$ python -q
>>> import numpy as np
>>> np.set_printoptions(precision=3, suppress=True, linewidth=160)
>>> E = np.array([[0.8, -1.6, -1.8, 0.4],
...     [-1.0, 0.0, -0.8, 0.1],
...     [0.8, 0.2, -0.4, -0.7],
...     [0.1, 0.3, -1.0, -0.1],
...     [1.9, 0.7, 0.2, 1.0],
...     [-0.1, 1.2, -0.1, 1.7],
...     [-0.1, 0.5, -1.4, 0.0],
...     [-1.9, -0.7, -1.2, -0.3],
...     [0.2, 1.0, 0.8, -0.3],
...     [2.5, -0.7, 0.4, 0.6],
...     [0.4, 2.8, 1.0, -0.7]])
>>> E[7] *= 20
>>> E
array([[  0.8,  -1.6,  -1.8,   0.4],
       [ -1. ,   0. ,  -0.8,   0.1],
       [  0.8,   0.2,  -0.4,  -0.7],
       [  0.1,   0.3,  -1. ,  -0.1],
       [  1.9,   0.7,   0.2,   1. ],
       [ -0.1,   1.2,  -0.1,   1.7],
       [ -0.1,   0.5,  -1.4,   0. ],
       [-38. , -14. , -24. ,  -6. ],
       [  0.2,   1. ,   0.8,  -0.3],
       [  2.5,  -0.7,   0.4,   0.6],
       [  0.4,   2.8,   1. ,  -0.7]])
>>> A2 = np.c_[E[:, :3] @ np.array([[2, 2, 1], [1, 2, 0], [1, 2, 2]]), np.array([5, 9, 9, 1, 9, 3, 0, 7, 1, 9, 2])]
>>> A2
array([[  -1.8,   -5.2,   -2.8,    5. ],
       [  -2.8,   -3.6,   -2.6,    9. ],
       [   1.4,    1.2,    0. ,    9. ],
       [  -0.5,   -1.2,   -1.9,    1. ],
       [   4.7,    5.6,    2.3,    9. ],
       [   0.9,    2. ,   -0.3,    3. ],
       [  -1.1,   -2. ,   -2.9,    0. ],
       [-114. , -152. ,  -86. ,    7. ],
       [   2.2,    4. ,    1.8,    1. ],
       [   4.7,    4.4,    3.3,    9. ],
       [   4.6,    8.4,    2.4,    2. ]])
>>> np.linalg.norm(np.linalg.qr(E)[0].T @ A2, axis=0) ** 2 / ((A2 ** 2).sum(axis=0) + 1e-12)
array([1.  , 1.  , 1.  , 0.45])
>>> D = np.linalg.norm(E[:, None] - E[None], axis=-1)
>>> np.linalg.norm(E - E.mean(axis=0), axis=1)
array([ 3.956,  2.75 ,  4.429,  3.594,  5.916,  4.721,  3.361, 43.544,  4.911,  6.238,  6.071])
>>> np.linalg.matrix_rank(D ** 2)
np.int64(6)
>>> x = np.array([-4, -3, 9, -3])
>>> y = E @ x
>>> b, lr = np.zeros(4), 1 / np.linalg.norm(E, 2) ** 2
>>> for i in range(20):
...     b -= lr * E.T @ (E @ b - y)
...     if i % 5 == 0: print(i, round(np.linalg.norm(E @ b - y), 3))
... 
0 28.86
5 28.308
10 27.773
15 27.253
>>> b
array([-0.276,  0.089,  0.611, -0.27 ])
>>> x = np.array([1, -2, -1, -1])
>>> y = E @ x
>>> np.round(np.linalg.pinv(E) @ E, 3) + 0
array([[1., 0., 0., 0.],
       [0., 1., 0., 0.],
       [0., 0., 1., 0.],
       [0., 0., 0., 1.]])
>>> np.linalg.lstsq(E, y)[0]
array([ 1., -2., -1., -1.])
>>> y
array([ 5.4, -0.3,  1.5,  0.6, -0.7, -4.1,  0.3, 20. , -2.3,  2.9, -5.5])
>>> rng = np.random.default_rng(54829)
>>> y = y + 0.05 * rng.normal(size=11)
>>> y
array([ 5.447, -0.227,  1.506,  0.528, -0.648, -4.015,  0.294, 20.036, -2.375,  2.941, -5.457])
>>> b, *_ = np.linalg.lstsq(E, y)
>>> b.round()
array([ 1., -2., -1., -1.])
>>> M = np.loadtxt("m.csv", delimiter=",")
>>> M
array([[-17.323, -40.819,  56.119,  42.545],
       [-13.062, -33.188,  44.162,  33.317],
       [-11.335, -29.978,  39.249,  29.535],
       [ -9.918, -27.279,  35.177,  26.405],
       [ -4.974, -17.166,  20.54 ,  15.213],
       [ -0.856,  -6.596,   6.847,   4.903],
       [ -0.338,  -4.679,   4.665,   3.298],
       [  0.156,  -1.396,   1.297,   0.883],
       [  0.002,  -0.005,   0.005,   0.003],
       [ -0.045,   0.121,  -0.125,  -0.084],
       [ -0.089,   0.217,  -0.233,  -0.156],
       [ -0.141,   0.308,  -0.347,  -0.233],
       [ -0.355,   0.513,  -0.811,  -0.562],
       [ -0.367,   0.517,  -0.843,  -0.586],
       [ -0.431,   0.528,  -1.036,  -0.733],
       [ -0.524,   0.39 ,  -2.039,  -1.54 ],
       [  0.541,  -0.117,  -6.99 ,  -5.658],
       [  1.126,  -0.157,  -8.933,  -7.274],
       [  1.672,  -0.146, -10.649,  -8.701],
       [  3.816,   0.147, -16.982, -13.952],
       [  5.914,   0.659, -22.882, -18.831],
       [  6.68 ,   0.881, -24.995, -20.576],
       [  8.266,   1.388, -29.322, -24.146],
       [  9.394,   1.78 , -32.37 , -26.657]])
>>> # rows and columns are dependent
>>> left, sig, Vh = np.linalg.svd(M)
>>> sig.round(3) + 0
array([154.071,  34.041,   3.564,   0.   ])
>>> A2 = left[:, :3] @ np.diag(sig[:3]) @ Vh[:3]
>>> round(float(np.linalg.norm(M - A2, 2)), 3), round(float(sig[3]), 3)
(0.0, 0.0)
>>> np.linalg.matrix_rank(A2)
np.int64(3)
>>> np.round(np.abs(M - A2).max(), 3)
np.float64(0.0)
